$ python -q
>>> import numpy as np
>>> import numpy.linalg as la
>>> np.set_printoptions(precision=2, suppress=True, linewidth=140)
>>> Q, _ = la.qr(np.array([[-0.7, -1.9, 1.1], [-0.6, 0.6, -1.2], [0.4, -0.4, -0.7]]))
>>> feats = Q[:, :3]
>>> print(feats.round(2) + 0)
[[-0.7   0.72  0.  ]
 [-0.6  -0.58  0.55]
 [ 0.4   0.39  0.83]]
>>> arr = np.load("block14.npy")
>>> print(arr)
[[-1.1  -0.3   2.1  -0.6  -2.14 -0.9 ]
 [-0.2  -0.3  -0.6   1.2   0.49  1.1 ]
 [ 0.8  -0.3  -1.2  -0.3   1.17  0.  ]
 [-0.7  -0.9  -0.6  -0.4   0.57  0.5 ]
 [ 1.   -1.3   0.8   0.5  -0.87  0.1 ]
 [ 1.1   1.    0.2  -1.3  -0.21 -0.2 ]
 [ 0.2  -0.8  -0.6  -0.4   0.61 -0.2 ]
 [-0.2   0.9   1.5  -1.   -1.49  2.2 ]
 [-0.2   0.2   0.9   0.3  -0.89 -0.5 ]
 [-2.   -1.   -0.2  -1.5   0.2   1.4 ]
 [-0.6  -1.6  -1.4   0.    1.35 -1.7 ]
 [ 0.4  -0.3   0.6   1.3  -0.62 -0.8 ]
 [ 0.5   1.5   0.2  -0.5  -0.23 -1.3 ]
 [ 0.7  -0.9  -0.4  -0.9   0.47  0.6 ]
 [-1.    0.   -2.2  -1.8   2.29  0.9 ]
 [-0.7  -0.1   0.4  -0.3  -0.41  0.2 ]
 [ 0.5  -3.1  -0.3   0.6   0.32  0.  ]
 [ 0.3   0.3  -0.6   0.6   0.63 -0.7 ]
 [ 1.1  -0.2  -0.4   0.4   0.33 -0.3 ]
 [-1.2   0.6   1.8  -1.2  -1.81  1.  ]
 [ 1.   -0.2  -0.9  -1.9   0.89 -1.3 ]
 [-1.5   0.9  -0.9   1.3   0.97  0.5 ]
 [-2.   -0.9  -0.2   0.7   0.18 -1.3 ]
 [ 0.8   0.1  -1.5   1.3   1.39 -0.9 ]
 [ 1.3  -1.3   0.1  -0.6  -0.07  0.3 ]
 [-3.2  -2.2   1.6  -0.1  -1.58  0.9 ]
 [-2.    0.7  -2.9   0.2   3.    0.2 ]]
>>> dist = la.norm(arr[:, None] - arr[None], axis=-1)
>>> print(dist[10].round(6).argsort(kind="stable")[:4])
[10  6 22  2]
>>> print((dist + 1e9 * np.eye(27)).round(6).argmin(axis=1))
[19  3  6  6 24 12 13 19 15  3  6  8  5  6 26  8 24 18 17  7  2  1 10 17 13  9 14]
>>> cen = arr - arr.mean(axis=0)
>>> Uu, s, Vt = la.svd(cen, full_matrices=False)
>>> print(np.abs(Uu[:, 0]).argmax())
26
>>> print(np.round((s ** 2).sum() ** 2 / (s ** 4).sum(), 2))
3.77
>>> print(np.abs(Vt[0]).argmax())
4
>>> print(np.round(np.abs(Vt[-1]), 2) + 0)
[0.01 0.   0.71 0.01 0.7  0.01]
>>> m1 = np.load("dump.npy")
>>> print(m1)
[[ 186 -161   34 -107  -46  104]
 [-161  211   12   74   30    2]
 [  34   12  135  -24  -23   50]
 [-107   74  -24   97   39  -99]
 [ -46   30  -23   39   79  -47]
 [ 104    2   50  -99  -47  188]]
>>> ev, evecs = la.eigh(m1)
>>> x0 = np.array([0, 5, -5, -4, -4, 0])
>>> print(evecs * np.abs(ev) @ evecs.T)
[[ 186. -161.   34. -107.  -46.  104.]
 [-161.  211.   12.   74.   30.    2.]
 [  34.   12.  135.  -24.  -23.   50.]
 [-107.   74.  -24.   97.   39.  -99.]
 [ -46.   30.  -23.   39.   79.  -47.]
 [ 104.    2.   50.  -99.  -47.  188.]]
>>> print(x0 @ m1 @ x0)
6074
>>> print(la.eigvalsh(m1[1:, 1:]))
[ 12.64  56.65 107.64 221.7  311.37]
>>> ev, evecs = la.eigh(m1)
>>> print(round(float(ev.sum()), 2), np.trace(m1))
896.0 896
>>> print(la.eigvalsh(m1 + 2 * np.eye(6)))
[  2.    19.87  61.68 109.82 233.68 480.95]
>>> print((ev > 1e-8).sum(), (ev < -1e-8).sum())
5 0
>>> print(la.matrix_rank(m1, rtol=0.1))
4
>>> print(la.cond(m1) > 100)
True
>>> X = np.array([[-1.8, -0.7, 0.9],
...     [0.1, -1.4, -1.4],
...     [0.1, -0.1, 0.5],
...     [1.3, 0.8, -0.5],
...     [0.8, 0.3, 1.2],
...     [0.5, -0.9, -1.5],
...     [-0.5, 0.4, -0.3],
...     [-1.5, 0.4, 1.0],
...     [-0.1, 1.0, -0.9],
...     [2.2, 0.4, -1.2],
...     [-0.4, 1.3, -0.5],
...     [-1.2, -3.0, -1.0],
...     [1.1, -0.5, -1.4],
...     [-1.0, -0.2, -1.0],
...     [0.7, 0.2, 0.6],
...     [1.1, 1.0, 0.2],
...     [0.9, 0.3, -0.7],
...     [0.7, 0.4, -0.1]])
>>> X[14] *= 10
>>> print(X)
[[-1.8 -0.7  0.9]
 [ 0.1 -1.4 -1.4]
 [ 0.1 -0.1  0.5]
 [ 1.3  0.8 -0.5]
 [ 0.8  0.3  1.2]
 [ 0.5 -0.9 -1.5]
 [-0.5  0.4 -0.3]
 [-1.5  0.4  1. ]
 [-0.1  1.  -0.9]
 [ 2.2  0.4 -1.2]
 [-0.4  1.3 -0.5]
 [-1.2 -3.  -1. ]
 [ 1.1 -0.5 -1.4]
 [-1.  -0.2 -1. ]
 [ 7.   2.   6. ]
 [ 1.1  1.   0.2]
 [ 0.9  0.3 -0.7]
 [ 0.7  0.4 -0.1]]
>>> Uu, s, Vt = la.svd(X, full_matrices=False)
>>> print(np.round(Uu.T @ X @ Vt.T, 2) + 0)
[[10.27  0.    0.  ]
 [ 0.    4.74  0.  ]
 [ 0.    0.    3.66]]
>>> print(np.cumsum(s ** 2) / np.sum(s ** 2))
[0.75 0.9  1.  ]
>>> print((s > 1e-8).sum())
3
>>> print(np.round(Vt @ Vt.T, 2) + 0)
[[1. 0. 0.]
 [0. 1. 0.]
 [0. 0. 1.]]
>>> print(np.abs(Vt[0]))
[0.75 0.3  0.59]
